$ python -q
>>> import numpy as np
>>> np.set_printoptions(precision=2, suppress=True, linewidth=160, sign=" ")
>>> t = np.deg2rad(15)
>>> J = np.eye(3)
>>> J[np.ix_([1, 0], [1, 0])] = [[np.cos(t), -np.sin(t)], [np.sin(t), np.cos(t)]]
>>> J
array([[ 0.97,  0.26,  0.  ],
       [-0.26,  0.97,  0.  ],
       [ 0.  ,  0.  ,  1.  ]])
>>> G = J.T @ J
>>> np.trace(G), (J ** 2).sum()
(np.float64(3.0), np.float64(3.0))
>>> np.linalg.svd(J, compute_uv=False) ** 2
array([ 1.,  1.,  1.])
>>> np.allclose(G, G.T)
True
>>> np.linalg.eigvalsh(G)[::-1]
array([ 1.,  1.,  1.])
>>> print(G.round(2) + 0)
[[ 1.  0.  0.]
 [ 0.  1.  0.]
 [ 0.  0.  1.]]
>>> E = np.load("arr.npy")
>>> E
array([[-0.07,  0.09, -0.03],
       [-1.19,  1.53, -0.51],
       [-0.07,  0.09, -0.03],
       [-0.28,  0.36, -0.12]])
>>> # rank 1
>>> f, v = E[3], E[1]
>>> np.round(f @ v, 2)
np.float64(0.95)
>>> p = (f @ v) / (f @ f) * f
>>> p
array([-1.19,  1.53, -0.51])
>>> print(np.round(v - p, 2) + 0)
[ 0.  0.  0.]
>>> np.round((v - p) @ f, 2)
np.float64(-0.0)
>>> np.abs(np.diag(np.linalg.qr(E)[1])) > 1e-9
array([ True, False, False])
>>> print(np.linalg.lstsq(E[:-1].T, E[-1])[2])
1
>>> print(E @ np.linalg.pinv(E) @ E)
[[-0.07  0.09 -0.03]
 [-1.19  1.53 -0.51]
 [-0.07  0.09 -0.03]
 [-0.28  0.36 -0.12]]
>>> print(np.allclose(E[:-1].T @ np.linalg.lstsq(E[:-1].T, E[-1])[0], E[-1]))
True
>>> np.unique(E.round(6), axis=0).shape
(3, 3)
>>> print(np.linalg.matrix_rank(E, rtol=0.1))
1
>>> round(np.linalg.norm(E, 2) / np.linalg.norm(E), 2)
np.float64(1.0)
>>> K = np.load("data.npy")
>>> print(K)
[[ 0  1 -2 -2]
 [ 1 -1  0  1]
 [ 0  0  0  0]
 [ 0  0  0  0]
 [ 0  0  0  0]
 [ 0  0  0  0]
 [ 0  0  0  0]
 [ 2 -1  0  0]
 [ 0  1 -2 -2]
 [-1  1  1  1]
 [ 3 -2  0  1]]
>>> rng = np.random.default_rng(716634)
>>> z = rng.permutation(3)
>>> z
array([ 0,  2,  1])
>>> out = J[z][:, z]
>>> round(np.trace(out), 2)
np.float64(2.93)
>>> np.sort(np.abs(np.linalg.eigvals(out)))
array([ 1.,  1.,  1.])
>>> out
array([[ 0.97,  0.  ,  0.26],
       [ 0.  ,  1.  ,  0.  ],
       [-0.26,  0.  ,  0.97]])
>>> Xc = K - K.mean(axis=0)
>>> left, sig, vt = np.linalg.svd(Xc, full_matrices=False)
>>> (np.sign(left[:, 0]) == np.sign(left[0, 0])).astype(int)
array([ 1,  0,  1,  1,  1,  1,  1,  0,  1,  1,  0])
>>> np.linalg.matrix_rank(Xc)
np.int64(4)
>>> np.abs(vt[0]).argmax()
np.int64(1)
>>> round(float((sig ** 2).sum() ** 2 / (sig ** 4).sum()), 2)
1.88
>>> sig
array([ 5.14,  3.69,  0.65,  0.55])
>>> print(sig ** 2 / (sig ** 2).sum())
[ 0.65  0.33  0.01  0.01]
>>> out = np.c_[K[:, :2] @ np.array([[3, 0], [3, 1]]), np.array([-3, -1, 1, 3, 2, 1, 2, 1, 1, 0, -1])]
>>> out
array([[ 3,  1, -3],
       [ 0, -1, -1],
       [ 0,  0,  1],
       [ 0,  0,  3],
       [ 0,  0,  2],
       [ 0,  0,  1],
       [ 0,  0,  2],
       [ 3, -1,  1],
       [ 3,  1,  1],
       [ 0,  1,  0],
       [ 3, -2, -1]])
>>> np.round(np.linalg.lstsq(K, out[:, 0])[0], 2) + 0
array([ 3.,  3.,  0.,  0.])
>>> np.linalg.matrix_rank(np.c_[K, out])
np.int64(5)
>>> basis = out[[3, 4]].astype(float)
>>> for _ in range(5):
...     z = np.linalg.norm(out[:, None] - basis, axis=-1).argmin(axis=1)
...     basis = np.array([out[z == j].mean(axis=0) for j in range(2)])
... 
>>> z
array([ 1,  1,  0,  0,  0,  0,  0,  1,  1,  0,  1])
>>> basis
array([[ 0.  ,  0.17,  1.5 ],
       [ 2.4 , -0.4 , -0.6 ]])
>>> np.bincount(z)
array([ 6,  5])
>>> np.abs(basis[1] - basis[0]).argmax()
np.int64(0)
>>> Xc = (K - K.mean(axis=0)) / K.std(axis=0)
>>> Xc.std(axis=0)
array([ 1.,  1.,  1.,  1.])
>>> np.argwhere(np.abs(Xc) > 2)
array([[  0,   2],
       [  8,   2],
       [ 10,   0],
       [ 10,   1]])
>>> coef = np.linalg.lstsq(np.delete(Xc, 1, axis=1), Xc[:, 1])[0]
>>> print(np.abs(coef).argmax())
0
>>> m1 = np.loadtxt("case0.csv", delimiter=",")
>>> print(m1)
[[-1.08  3.91 -0.48  3.58]
 [ 2.39  2.57 -5.49  1.11]
 [ 0.93 -0.06 -1.05 -1.08]
 [ 2.13  2.02 -5.65 -0.43]
 [ 3.27 -1.09  0.04 -1.08]
 [ 0.92 -1.31 -2.65 -2.27]
 [-2.71  2.55  0.38 -0.85]
 [-0.29 -3.32 -0.46  3.04]
 [-2.1   2.29 -2.05  1.28]
 [ 0.61 -0.44  4.62 -2.28]
 [-1.02  0.64  2.38  2.61]
 [-1.36 -4.66  1.77 -4.12]]
>>> P = m1 @ np.linalg.solve(m1.T @ m1, m1.T)
>>> np.linalg.matrix_rank(np.eye(12) - P)
np.int64(8)
>>> np.allclose(P @ P, P)
True
>>> P @ m1[:, 2]
array([-0.48, -5.49, -1.05, -5.65,  0.04, -2.65,  0.38, -0.46, -2.05,  4.62,  2.38,  1.77])
>>> np.diag(P)
array([ 0.3 ,  0.34,  0.04,  0.35,  0.33,  0.21,  0.39,  0.64,  0.26,  0.42,  0.2 ,  0.53])
